% python3 -q
>>> import numpy as np
>>> np.set_printoptions(precision=2, suppress=True, linewidth=200)
>>> out = np.array([[-2, -1, -3, 3, 1, 3, -1],
...     [-1, -3, 0, -2, 3, 3, -2],
...     [0, -2, 3, 1, 0, -1, -1]])
>>> mat = out.T @ out
>>> mat
array([[  5,   5,   6,  -4,  -5,  -9,   4],
       [  5,  14,  -3,   1, -10, -10,   9],
       [  6,  -3,  18,  -6,  -3, -12,   0],
       [ -4,   1,  -6,  14,  -3,   2,   0],
       [ -5, -10,  -3,  -3,  10,  12,  -7],
       [ -9, -10, -12,   2,  12,  19,  -8],
       [  4,   9,   0,   0,  -7,  -8,   6]])
>>> # symmetric, so the eigenvalues are real
>>> vals, vecs = np.linalg.eigh(mat)
>>> np.round(np.linalg.svd(mat, compute_uv=False), 2) + 0
array([48.15, 26.03, 11.81,  0.  ,  0.  ,  0.  ,  0.  ])
>>> np.round(vecs.T @ mat @ vecs, 2) + 0
array([[ 0.  ,  0.  ,  0.  ,  0.  ,  0.  ,  0.  ,  0.  ],
       [ 0.  ,  0.  ,  0.  ,  0.  ,  0.  ,  0.  ,  0.  ],
       [ 0.  ,  0.  ,  0.  ,  0.  ,  0.  ,  0.  ,  0.  ],
       [ 0.  ,  0.  ,  0.  ,  0.  ,  0.  ,  0.  ,  0.  ],
       [ 0.  ,  0.  ,  0.  ,  0.  , 11.81,  0.  ,  0.  ],
       [ 0.  ,  0.  ,  0.  ,  0.  ,  0.  , 26.03,  0.  ],
       [ 0.  ,  0.  ,  0.  ,  0.  ,  0.  ,  0.  , 48.15]])
>>> (vals > 1e-8).sum(), (vals < -1e-8).sum()
(np.int64(3), np.int64(0))
>>> np.round(vecs.T @ vecs, 2) + 0
array([[1., 0., 0., 0., 0., 0., 0.],
       [0., 1., 0., 0., 0., 0., 0.],
       [0., 0., 1., 0., 0., 0., 0.],
       [0., 0., 0., 1., 0., 0., 0.],
       [0., 0., 0., 0., 1., 0., 0.],
       [0., 0., 0., 0., 0., 1., 0.],
       [0., 0., 0., 0., 0., 0., 1.]])
>>> m1 = np.load("test15.npy")
>>> m1
array([[-2,  0,  0,  0,  0,  0,  0,  0,  0,  0],
       [ 1, -1,  0,  0,  0,  0,  0,  0,  0,  0],
       [-3, -3,  2,  0,  0,  0,  0,  0,  0,  0],
       [ 1,  2,  1,  0,  0,  0,  0,  0,  0,  0],
       [ 3,  0, -2, -1,  3,  0,  0,  0,  0,  0],
       [-3, -3,  1,  3,  2,  2,  0,  0,  0,  0],
       [ 2,  2, -2,  0, -2, -2,  3,  0,  0,  0],
       [ 1, -1,  2, -3, -3, -1,  2, -1,  0,  0],
       [-1,  0,  2, -1,  2, -2, -3,  0,  3,  0],
       [ 0, -2, -2,  0, -2,  2, -1,  2, -3,  2]])
>>> np.linalg.cond(m1) > 100
np.True_
>>> np.linalg.matrix_rank(m1, rtol=0.1)
np.int64(7)
>>> E = np.arange(40).reshape(5, 8) + -3
>>> E
array([[-3, -2, -1,  0,  1,  2,  3,  4],
       [ 5,  6,  7,  8,  9, 10, 11, 12],
       [13, 14, 15, 16, 17, 18, 19, 20],
       [21, 22, 23, 24, 25, 26, 27, 28],
       [29, 30, 31, 32, 33, 34, 35, 36]])
>>> x = np.array([0, -1, -1, 2, 1, -1, 1, 0])
>>> h1 = np.maximum(E @ x, 0)
>>> h1
array([ 5, 13, 21, 29, 37])
>>> feats = np.loadtxt("case11.csv", delimiter=",")
>>> feats
array([[ 1.,  2.,  0.,  1., -2., -1.,  1.],
       [ 1.,  2.,  0.,  1., -2., -1.,  1.],
       [ 1.,  2.,  0.,  1., -2., -1.,  1.],
       [ 3.,  6.,  0.,  3., -6., -3.,  3.],
       [-3., -6.,  0., -3.,  6.,  3., -3.],
       [ 1.,  2.,  0.,  1., -2., -1.,  1.],
       [ 2.,  4.,  0.,  2., -4., -2.,  2.],
       [ 1.,  2.,  0.,  1., -2., -1.,  1.],
       [ 0.,  0.,  0.,  0.,  0.,  0.,  0.],
       [-2., -4.,  0., -2.,  4.,  2., -2.],
       [ 0.,  0.,  0.,  0.,  0.,  0.,  0.],
       [ 1.,  2.,  0.,  1., -2., -1.,  1.]])
>>> U, s, vt = np.linalg.svd(feats)
>>> vecs = vt[:(s > 1e-8).sum()]
>>> rng = np.random.default_rng(79)
>>> x = feats[7] + 3 * feats[10] + rng.integers(2) * np.eye(7)[6]
>>> x
array([ 1.,  2.,  0.,  1., -2., -1.,  1.])
>>> np.diag(vecs.T @ vecs)
array([0.08, 0.33, 0.  , 0.08, 0.33, 0.08, 0.08])
>>> r = np.linalg.matrix_rank(feats)
>>> r
np.int64(1)
>>> N = np.linalg.svd(feats)[2][r:].T
>>> [int(np.linalg.matrix_rank(feats[:, :j + 1])) for j in range(7)]
[1, 1, 1, 1, 1, 1, 1]
>>> print(N.shape)
(7, 6)
>>> np.round(N @ N.T, 2) + 0
array([[ 0.92, -0.17,  0.  , -0.08,  0.17,  0.08, -0.08],
       [-0.17,  0.67,  0.  , -0.17,  0.33,  0.17, -0.17],
       [ 0.  ,  0.  ,  1.  ,  0.  ,  0.  ,  0.  ,  0.  ],
       [-0.08, -0.17,  0.  ,  0.92,  0.17,  0.08, -0.08],
       [ 0.17,  0.33,  0.  ,  0.17,  0.67, -0.17,  0.17],
       [ 0.08,  0.17,  0.  ,  0.08, -0.17,  0.92,  0.08],
       [-0.08, -0.17,  0.  , -0.08,  0.17,  0.08,  0.92]])
>>> print([round(float(x), 2) for x in np.linalg.svd(feats, compute_uv=False)[:3]])
[19.6, 0.0, 0.0]
>>> np.round(np.linalg.norm(feats, 2) / np.linalg.norm(feats), 2)
np.float64(1.0)
>>> np.argsort(-np.linalg.norm(feats, axis=0).round(6), kind="stable")[:3]
array([1, 4, 0])
>>> np.linalg.lstsq(feats[:-1].T, feats[-1])[2]
np.int32(1)
>>> np.round(np.trace(np.linalg.pinv(feats) @ feats), 2)
np.float64(1.0)
>>> np.abs(np.diag(np.linalg.qr(feats)[1])) > 1e-9
array([ True, False, False, False, False, False, False])
>>> U, s, vt = np.linalg.svd(feats)
>>> s.round(2) + 0
array([19.6,  0. ,  0. ,  0. ,  0. ,  0. ,  0. ])
>>> np.argmax(s[:-1] / (s[1:] + 1e-6)) + 1
np.int64(1)
>>> out = U[:, :1] @ np.diag(s[:1]) @ vt[:1]
>>> np.round(np.linalg.norm(feats - out) / np.linalg.norm(feats), 2)
np.float64(0.0)
>>> print(np.linalg.matrix_rank(out))
1
>>> round(np.abs(feats - out).max(), 2)
np.float64(0.0)
>>> out
array([[ 1.,  2.,  0.,  1., -2., -1.,  1.],
       [ 1.,  2.,  0.,  1., -2., -1.,  1.],
       [ 1.,  2.,  0.,  1., -2., -1.,  1.],
       [ 3.,  6.,  0.,  3., -6., -3.,  3.],
       [-3., -6.,  0., -3.,  6.,  3., -3.],
       [ 1.,  2.,  0.,  1., -2., -1.,  1.],
       [ 2.,  4.,  0.,  2., -4., -2.,  2.],
       [ 1.,  2.,  0.,  1., -2., -1.,  1.],
       [ 0.,  0.,  0.,  0.,  0.,  0.,  0.],
       [-2., -4.,  0., -2.,  4.,  2., -2.],
       [ 0.,  0.,  0.,  0.,  0.,  0.,  0.],
       [ 1.,  2.,  0.,  1., -2., -1.,  1.]])
>>> W0 = np.load("arr.npy")
>>> W0
array([[-0.47,  0.45, -0.13,  0.23],
       [ 0.11, -0.48,  0.27,  0.46],
       [-0.41, -0.58,  0.01, -0.4 ],
       [-0.19,  0.04,  0.42,  0.19],
       [-0.55,  0.11,  0.02,  0.2 ],
       [ 0.05,  0.33,  0.32,  0.06],
       [ 0.22,  0.23,  0.28, -0.56],
       [-0.25, -0.21, -0.1 , -0.02],
       [ 0.27, -0.13,  0.09,  0.36],
       [-0.11, -0.02,  0.71, -0.05],
       [-0.25, -0.01,  0.17, -0.21]])
>>> # columns are unit length and at right angles
>>> P = W0 @ np.linalg.solve(W0.T @ W0, W0.T)
>>> np.round(np.trace(P), 2)
np.float64(4.0)
>>> print(P.round(2) + 0)
[[ 0.49 -0.19 -0.16  0.1   0.35  0.09 -0.17  0.03 -0.11 -0.06  0.04]
 [-0.19  0.52  0.05  0.16 -0.01 -0.04 -0.27  0.04  0.28  0.16 -0.07]
 [-0.16  0.05  0.67 -0.02  0.08 -0.24  0.    0.23 -0.18  0.08  0.2 ]
 [ 0.1   0.16 -0.02  0.25  0.16  0.15 -0.02 -0.01  0.05  0.31  0.08]
 [ 0.35 -0.01  0.08  0.16  0.36  0.03 -0.2   0.11 -0.09  0.06  0.09]
 [ 0.09 -0.04 -0.24  0.15  0.03  0.22  0.14 -0.12  0.02  0.22  0.02]
 [-0.17 -0.27  0.   -0.02 -0.2   0.14  0.49 -0.12 -0.15  0.2   0.11]
 [ 0.03  0.04  0.23 -0.01  0.11 -0.12 -0.12  0.12 -0.06 -0.04  0.05]
 [-0.11  0.28 -0.18  0.05 -0.09  0.02 -0.15 -0.06  0.23  0.01 -0.13]
 [-0.06  0.16  0.08  0.31  0.06  0.22  0.2  -0.04  0.01  0.52  0.16]
 [ 0.04 -0.07  0.2   0.08  0.09  0.02  0.11  0.05 -0.13  0.16  0.13]]
>>> np.allclose(P @ P, P)
True
>>> np.round(np.linalg.eigvalsh(P), 2) + 0
array([0., 0., 0., 0., 0., 0., 0., 1., 1., 1., 1.])
